$ python3 -q
>>> import numpy as np
>>> from numpy import linalg as LA
>>> np.set_printoptions(precision=2, suppress=True, linewidth=140)
>>> W0 = np.loadtxt("test7.csv", delimiter=",")
>>> W0
array([[ 0.,  0.,  0.,  0.,  0., -1.],
       [ 0.,  0.,  0.,  0., -2.,  2.],
       [ 0.,  0.,  0.,  0.,  0.,  1.],
       [ 0.,  0.,  0.,  0.,  1., -2.],
       [ 0.,  2.,  0., -1.,  0., -2.],
       [ 1., -2., -1.,  2.,  2.,  0.]])
>>> left, sv, Vh = LA.svd(W0)
>>> vecs = Vh[:(sv > 1e-8).sum()]
>>> rng = np.random.default_rng(9247)
>>> vec = W0[2] + 3 * W0[4] + rng.integers(2) * np.eye(6)[4]
>>> vec
array([ 0.,  6.,  0., -3.,  0., -5.])
>>> LA.matrix_rank(np.vstack([W0, vec]))
np.int64(4)
>>> np.diag(vecs.T @ vecs)
array([0.36, 0.86, 0.36, 0.43, 1.  , 1.  ])
>>> np.round(vecs.T @ vecs, 2) + 0
array([[ 0.36,  0.14, -0.36,  0.29,  0.  ,  0.  ],
       [ 0.14,  0.86, -0.14, -0.29,  0.  ,  0.  ],
       [-0.36, -0.14,  0.36, -0.29,  0.  ,  0.  ],
       [ 0.29, -0.29, -0.29,  0.43,  0.  ,  0.  ],
       [ 0.  ,  0.  ,  0.  ,  0.  ,  1.  ,  0.  ],
       [ 0.  ,  0.  ,  0.  ,  0.  ,  0.  ,  1.  ]])
>>> [round(float(x), 2) for x in LA.svd(W0, compute_uv=False)[:3]]
[4.27, 4.27, 0.88]
>>> round(float(LA.norm(W0, 2) / LA.norm(W0)), 2)
0.69
>>> LA.cond(W0) > 100
np.True_
>>> vec = np.array([1, 1, 1, 2, 2, 1])
>>> np.round(LA.svd(W0, compute_uv=False), 2) + 0
array([4.27, 4.27, 0.88, 0.88, 0.  , 0.  ])
>>> O = LA.solve(np.eye(6) - W0, np.eye(6) + W0)
>>> round(LA.det(O), 2)
np.float64(1.0)
>>> np.round(O @ O.T, 2) + 0
array([[1., 0., 0., 0., 0., 0.],
       [0., 1., 0., 0., 0., 0.],
       [0., 0., 1., 0., 0., 0.],
       [0., 0., 0., 1., 0., 0.],
       [0., 0., 0., 0., 1., 0.],
       [0., 0., 0., 0., 0., 1.]])
>>> C = np.array([[4, 7, 2], [9, 9, 5], [6, 2, 2]])
>>> X = np.repeat(C, 10 // 3, axis=0)
>>> X = X + 0.05 * rng.normal(size=X.shape)
>>> X
array([[4.  , 6.94, 2.03],
       [4.02, 7.06, 1.97],
       [4.04, 7.09, 1.99],
       [8.94, 9.01, 5.02],
       [8.94, 8.97, 5.  ],
       [9.01, 9.02, 5.  ],
       [5.91, 2.04, 1.93],
       [5.93, 1.96, 2.  ],
       [6.08, 1.93, 1.93]])
>>> hat = X @ LA.solve(X.T @ X, X.T)
>>> np.diag(hat)
array([0.3 , 0.35, 0.35, 0.34, 0.34, 0.32, 0.32, 0.31, 0.37])
>>> round(np.trace(hat), 2)
np.float64(3.0)
>>> vec = np.array([2, 3, 2])
>>> h1 = np.maximum(X @ vec, 0)
>>> np.maximum(X @ vec, 0) - np.maximum(-X @ vec, 0)
array([32.87, 33.16, 33.34, 54.95, 54.78, 55.1 , 21.8 , 21.73, 21.83])
>>> np.flatnonzero(h1 > 1e-9)
array([0, 1, 2, 3, 4, 5, 6, 7, 8])
>>> np.tanh(X @ vec)
array([1., 1., 1., 1., 1., 1., 1., 1., 1.])
>>> X.T @ h1
array([2267.39, 2311.32, 1151.38])
>>> h1
array([32.87, 33.16, 33.34, 54.95, 54.78, 55.1 , 21.8 , 21.73, 21.83])
